% ipython --no-banner

In [1]: import numpy as np

In [2]: import numpy.linalg as la

In [3]: np.set_printoptions(suppress=True, linewidth=160)

In [4]: arr = np.loadtxt("m.csv", delimiter=",")

In [5]: arr.round(1)
Out[5]: 
array([[1. , 0. , 0. , 0. , 0. , 0. ],
       [0. , 0.5, 0. , 0.5, 0. , 0. ],
       [0. , 0. , 0.7, 0.3, 0. , 0. ],
       [0. , 0. , 0.5, 0.5, 0. , 0. ],
       [0. , 0.2, 0. , 0.2, 0.5, 0. ],
       [0. , 0.3, 0. , 0.3, 0. , 0.3]])

In [6]: x0 = np.array([1, 3, 2, 1, 1, 1])

In [7]: y = arr @ x0

In [8]: beta, lr = np.zeros(6), 1 / la.norm(arr, 2) ** 2

In [9]: for i in range(6):
   ...:     beta -= lr * arr.T @ (arr @ beta - y)
   ...:     if i % 1 == 0: print(i, round(la.norm(arr @ beta - y), 1))
   ...: 
0 0.6
1 0.4
2 0.3
3 0.3
4 0.3
5 0.3

In [10]: round(float(la.cond(arr)), 1)
Out[10]: 9.3

In [11]: blk = np.stack([arr, 3 * arr, arr[::-1]])

In [12]: blk.shape
Out[12]: (3, 6, 6)

In [13]: np.round(la.norm(blk, axis=(1, 2)), 1)
Out[13]: array([1.8, 5.4, 1.8])

In [14]: np.round(blk.sum(axis=0), 1)
Out[14]: 
array([[4. , 0.3, 0. , 0.3, 0. , 0.3],
       [0. , 2.2, 0. , 2.2, 0.5, 0. ],
       [0. , 0. , 3.2, 1.8, 0. , 0. ],
       [0. , 0. , 2.7, 2.3, 0. , 0. ],
       [0. , 1.5, 0. , 1.5, 2. , 0. ],
       [1. , 1.3, 0. , 1.3, 0. , 1.3]])

In [15]: (blk @ arr.T).shape
Out[15]: (3, 6, 6)

In [16]: print(np.round(la.det(blk), 1) + 0)
[ 0.  10.1  0. ]

In [17]: np.round(la.matrix_power(arr, 2), 1)
Out[17]: 
array([[1. , 0. , 0. , 0. , 0. , 0. ],
       [0. , 0.2, 0.2, 0.5, 0. , 0. ],
       [0. , 0. , 0.6, 0.4, 0. , 0. ],
       [0. , 0. , 0.6, 0.4, 0. , 0. ],
       [0. , 0.2, 0.1, 0.4, 0.2, 0. ],
       [0. , 0.3, 0.2, 0.4, 0. , 0.1]])

In [18]: np.round(np.sort(np.abs(la.eigvals(arr))), 1)
Out[18]: array([0.2, 0.3, 0.5, 0.5, 1. , 1. ])

In [19]: np.allclose(arr @ arr.T, arr.T @ arr)
Out[19]: False

In [20]: rng = np.random.default_rng(34209)

In [21]: labels = rng.permutation(6)

In [22]: A2 = arr[:, labels] * rng.choice([-1, 1], 6)

In [23]: print(A2.round(1))
[[ 0.  -0.   0.   0.  -0.  -1. ]
 [ 0.  -0.5  0.   0.5 -0.  -0. ]
 [ 0.  -0.   0.7  0.3 -0.  -0. ]
 [ 0.  -0.   0.5  0.5 -0.  -0. ]
 [ 0.  -0.2  0.   0.2 -0.5 -0. ]
 [ 0.3 -0.3  0.   0.3 -0.  -0. ]]

In [24]: left, _, Vh = la.svd(arr.T @ A2)

In [25]: labels
Out[25]: array([5, 1, 2, 3, 4, 0])

In [26]: np.round(left @ Vh, 1) + 0
Out[26]: 
array([[ 0.,  0.,  0.,  0.,  0., -1.],
       [ 0., -1.,  0.,  0.,  0.,  0.],
       [ 0.,  0.,  1.,  0.,  0.,  0.],
       [ 0.,  0.,  0.,  1.,  0.,  0.],
       [ 0.,  0.,  0.,  0., -1.,  0.],
       [ 1.,  0.,  0.,  0.,  0.,  0.]])

In [27]: arr.sum(axis=1)
Out[27]: array([1., 1., 1., 1., 1., 1.])

In [28]: np.round(la.matrix_power(arr, 2), 1)
Out[28]: 
array([[1. , 0. , 0. , 0. , 0. , 0. ],
       [0. , 0.2, 0.2, 0.5, 0. , 0. ],
       [0. , 0. , 0.6, 0.4, 0. , 0. ],
       [0. , 0. , 0.6, 0.4, 0. , 0. ],
       [0. , 0.2, 0.1, 0.4, 0.2, 0. ],
       [0. , 0.3, 0.2, 0.4, 0. , 0.1]])

In [29]: p = np.eye(6)[1]

In [30]: for _ in range(7):
    ...:     p = p @ arr
    ...:     print(p.round(1))
    ...: 
[0.  0.5 0.  0.5 0.  0. ]
[0.  0.2 0.2 0.5 0.  0. ]
[0.  0.1 0.4 0.5 0.  0. ]
[0.  0.1 0.5 0.4 0.  0. ]
[0.  0.  0.6 0.4 0.  0. ]
[0.  0.  0.6 0.4 0.  0. ]
[0.  0.  0.6 0.4 0.  0. ]

In [31]: C = np.array([[0, 0, 2, 1, 0], [0, 2, 1, 3, 3], [1, 0, 1, 3, 1]])

In [32]: feats = np.repeat(C, 28 // 3, axis=0)

In [33]: feats = feats + 0.1 * rng.normal(size=feats.shape)

In [34]: feats.round(1) + 0
Out[34]: 
array([[ 0.1,  0.1,  1.9,  1. ,  0. ],
       [ 0. , -0.2,  2.1,  1. ,  0. ],
       [-0.1,  0. ,  2.1,  1.1,  0.1],
       [ 0.1, -0.1,  1.9,  1.2,  0. ],
       [-0.1,  0. ,  2. ,  1. , -0.1],
       [ 0.1,  0. ,  2. ,  1. , -0.1],
       [ 0.1, -0.1,  2.1,  0.9,  0. ],
       [ 0.2,  0. ,  1.9,  1. ,  0.1],
       [ 0. ,  0.1,  1.9,  1.1,  0.1],
       [ 0.1,  2. ,  1.2,  3. ,  2.9],
       [ 0. ,  2.1,  0.8,  2.9,  2.9],
       [-0.1,  1.9,  0.7,  3. ,  2.8],
       [-0.1,  1.7,  1.1,  3.2,  2.9],
       [-0.2,  2. ,  1.1,  3. ,  2.9],
       [-0.1,  2. ,  1. ,  3. ,  2.8],
       [ 0.1,  2. ,  0.9,  3. ,  2.7],
       [ 0. ,  2. ,  1. ,  2.7,  3. ],
       [-0.1,  2. ,  1.1,  2.9,  3. ],
       [ 1.2, -0.1,  1.2,  2.8,  1. ],
       [ 1. ,  0.1,  1. ,  3.1,  1.1],
       [ 1.1,  0. ,  0.9,  3.2,  0.8],
       [ 1.2,  0.1,  0.9,  2.9,  1.1],
       [ 1.3, -0.1,  1. ,  2.8,  1.2],
       [ 1.1, -0.1,  1. ,  3. ,  1.2],
       [ 1. ,  0.1,  1. ,  3. ,  1.1],
       [ 0.9, -0.2,  0.9,  3.1,  1. ],
       [ 1. ,  0. ,  1. ,  2.9,  1. ]])

In [35]: D = la.norm(feats[:, None] - feats[None], axis=-1)

In [36]: np.unravel_index(D.round(6).argmax(), D.shape)
Out[36]: (np.int64(6), np.int64(10))

In [37]: (D + 1e9 * np.eye(27)).round(6).argmin(axis=1)
Out[37]: array([ 8,  6,  4,  8,  5,  4,  1,  0,  0, 17, 14, 10, 17, 17, 13, 14, 17, 13, 23, 24, 19, 26, 23, 26, 19, 20, 24])

In [38]: D[17].round(6).argsort(kind="stable")[:4]
Out[38]: array([17, 13, 14, 16])

In [39]: D[:5, :5].round(1)
Out[39]: 
array([[0. , 0.4, 0.3, 0.3, 0.3],
       [0.4, 0. , 0.3, 0.3, 0.3],
       [0.3, 0.3, 0. , 0.3, 0.2],
       [0.3, 0.3, 0.3, 0. , 0.3],
       [0.3, 0.3, 0.2, 0.3, 0. ]])

In [40]: Xc = feats - feats.mean(axis=0)

In [41]: evecs = la.svd(Xc)[2][:3]

In [42]: A2 = Xc - Xc @ evecs.T @ evecs

In [43]: np.round(np.diag(evecs.T @ evecs), 1)
Out[43]: array([0.9, 0.5, 0.2, 0.9, 0.6])

In [44]: np.round(np.cov(Xc @ evecs.T, rowvar=False), 1) + 0
Out[44]: 
array([[3. , 0. , 0. ],
       [0. , 0.8, 0. ],
       [0. , 0. , 0. ]])

In [45]: la.norm(A2, axis=1).round(6).argmax()
Out[45]: np.int64(11)
